$ ipython --no-banner

In [1]: import numpy as np

In [2]: import numpy.linalg as la

In [3]: np.set_printoptions(precision=3, suppress=True, linewidth=200)

In [4]: def rd(a):
   ...:     return np.round(a, 3) + 0
   ...: 

In [5]: J = np.array([[-1.0, 1.0, 1.0], [1.0, -1.0, 1.0], [1.0, 1.0, -1.0]])

In [6]: t = np.radians(60)

In [7]: Rm = np.eye(3)

In [8]: Rm[1, 1] = Rm[2, 2] = np.cos(t)

In [9]: Rm[1, 2], Rm[2, 1] = -np.sin(t), np.sin(t)

In [10]: rd(Rm)
Out[10]: 
array([[ 1.   ,  0.   ,  0.   ],
       [ 0.   ,  0.5  , -0.866],
       [ 0.   ,  0.866,  0.5  ]])

In [11]: Y = J @ Rm.T

In [12]: rd(la.svd(J, compute_uv=False)), rd(la.svd(Y, compute_uv=False))
Out[12]: (array([2., 2., 1.]), array([2., 2., 1.]))

In [13]: np.allclose(la.norm(J, axis=1), la.norm(Y, axis=1))
Out[13]: True

In [14]: np.allclose(J @ J.T, Y @ Y.T)
Out[14]: True

In [15]: rd(np.abs(Y - J).max(axis=0))
Out[15]: array([0.   , 1.366, 1.366])

In [16]: np.trace(Rm)
Out[16]: np.float64(2.0)

In [17]: rd(np.sort(np.abs(la.eigvals(Rm))))
Out[17]: array([1., 1., 1.])

In [18]: rd(np.abs(la.eigvals(Rm)).max())
Out[18]: np.float64(1.0)

In [19]: rd(Rm @ Rm)
Out[19]: 
array([[ 1.   ,  0.   ,  0.   ],
       [ 0.   , -0.5  , -0.866],
       [ 0.   ,  0.866, -0.5  ]])

In [20]: np.allclose(Rm, Rm.T)
Out[20]: False

In [21]: la.determinant(Rm)
---------------------------------------------------------------------------
AttributeError                            Traceback (most recent call last)
Cell In[21], line 1
----> 1 la.determinant(Rm)

AttributeError: module 'numpy.linalg' has no attribute 'determinant'

In [22]: rd(la.matrix_power(Rm, 2))
Out[22]: 
array([[ 1.   ,  0.   ,  0.   ],
       [ 0.   , -0.5  , -0.866],
       [ 0.   ,  0.866, -0.5  ]])

In [23]: rd((Rm + Rm.T) / 2)
Out[23]: 
array([[1. , 0. , 0. ],
       [0. , 0.5, 0. ],
       [0. , 0. , 0.5]])

In [24]: rd(la.det(Rm))
Out[24]: np.float64(1.0)
